% python3 -q
>>> import numpy as np
>>> np.set_printoptions(precision=3, suppress=True, linewidth=100)
>>> def rd(a):
...     return np.round(a, 3) + 0
... 
>>> mat = np.load("layer8.npy")
>>> print(mat)
[[ 0  0  0  0  0  0  0  0  3 -4]
 [ 0  0 -3  0  0  1  0  0  0  0]
 [ 0 -3 -4  0 -1  2  0  0  1  0]
 [ 1  0  4  0 -5  0  0  0  3  0]]
>>> u = np.array([1, 9])
>>> print(np.convolve(mat[0], u))
[  0   0   0   0   0   0   0   0   3  23 -36]
>>> print(np.polyval(u, mat[0]))
[ 9  9  9  9  9  9  9  9 12  5]
>>> print(np.correlate(mat[0], mat[1], "full"))
[ 0  0  0  0  0  0  0  0  0  0  0  0  3 -4  0 -9 12  0  0]
>>> cov = mat.T @ mat
>>> print(np.allclose(cov, cov.T))
True
>>> print(rd(np.linalg.svd(mat, compute_uv=False) ** 2))
[60.526 34.943 19.677  1.854]
>>> print(np.diag(cov))
[ 1  9 41  0 26  5  0  0 19 16]
>>> print(rd(np.linalg.eigvalsh(cov)[::-1]))
[60.526 34.943 19.677  1.854  0.     0.     0.     0.     0.     0.   ]
>>> B = mat / np.linalg.norm(mat, axis=1, keepdims=True)
>>> cov = B @ B.T
>>> print(rd(np.linalg.norm(B, axis=1)))
[1. 1. 1. 1.]
>>> print((cov - 2 * np.eye(4)).round(6).argmax(axis=1))
[3 2 1 0]
>>> print((np.abs(cov) > 0.9).astype(int))
[[1 0 0 0]
 [0 1 0 0]
 [0 0 1 0]
 [0 0 0 1]]
>>> print(rd(np.degrees(np.arccos(np.clip(cov[3, 1], -1, 1)))))
122.098
>>> print(rd(cov[3]))
[ 0.252 -0.531 -0.201  1.   ]
>>> B = mat / np.sqrt((mat ** 2).mean(axis=1, keepdims=True))
>>> print(rd(np.linalg.norm(B, axis=1)))
[3.162 3.162 3.162 3.162]
>>> print(np.linalg.matrix_rank(mat - mat.mean(axis=1, keepdims=True)))
4
>>> F = np.loadtxt("case3.csv", delimiter=",")
>>> print(F)
[[ 0.  3.  1. -3. -3.  3.  2. -2.  0. -3.  0. -2.  1.]
 [-3.  0. -1.  3.  1.  3.  0.  1.  1. -2. -3. -1. -2.]
 [-1.  1.  0.  0.  0. -1.  0.  1.  0.  0.  0.  1.  2.]
 [ 3. -3.  0.  0. -2.  1.  1.  2.  0.  3. -1.  0.  2.]
 [ 3. -1.  0.  2.  0.  1.  3.  2.  0.  0.  1.  3.  3.]
 [-3. -3.  1. -1. -1.  0. -1.  3.  0.  1.  1.  0. -1.]
 [-2.  0.  0. -1. -3.  1.  0.  2. -3.  0. -2.  0.  0.]
 [ 2. -1. -1. -2. -2. -3. -2.  0. -3. -1.  1.  0. -1.]
 [ 0. -1.  0.  0.  0.  0.  3.  3.  0.  1.  0. -1.  0.]
 [ 3.  2.  0. -3.  0. -1.  0.  1. -1.  0. -2.  0. -1.]
 [ 0.  3.  0.  1. -1. -1.  2. -1.  0.  2.  0.  2. -3.]
 [ 2.  1. -1.  0. -3.  0.  0.  0.  1.  0. -2.  0.  2.]
 [-1.  2. -2. -2. -3.  1.  0.  1.  0.  1.  3. -2.  0.]]
>>> # rank 12
>>> Uu, sigma, vt = np.linalg.svd(F)
>>> print(rd(sigma))
[9.591 9.591 8.154 8.154 6.006 6.006 4.319 4.319 3.42  3.42  2.025 2.025 0.   ]
>>> print(np.argmax(sigma[:-1] / (sigma[1:] + 1e-6)) + 1)
12
>>> B = Uu[:, :12] @ np.diag(sigma[:12]) @ vt[:12]
>>> print(rd(np.linalg.norm(F - B, 2)), rd(sigma[12]))
0.0 0.0
>>> print(np.linalg.matrix_rank(B))
12
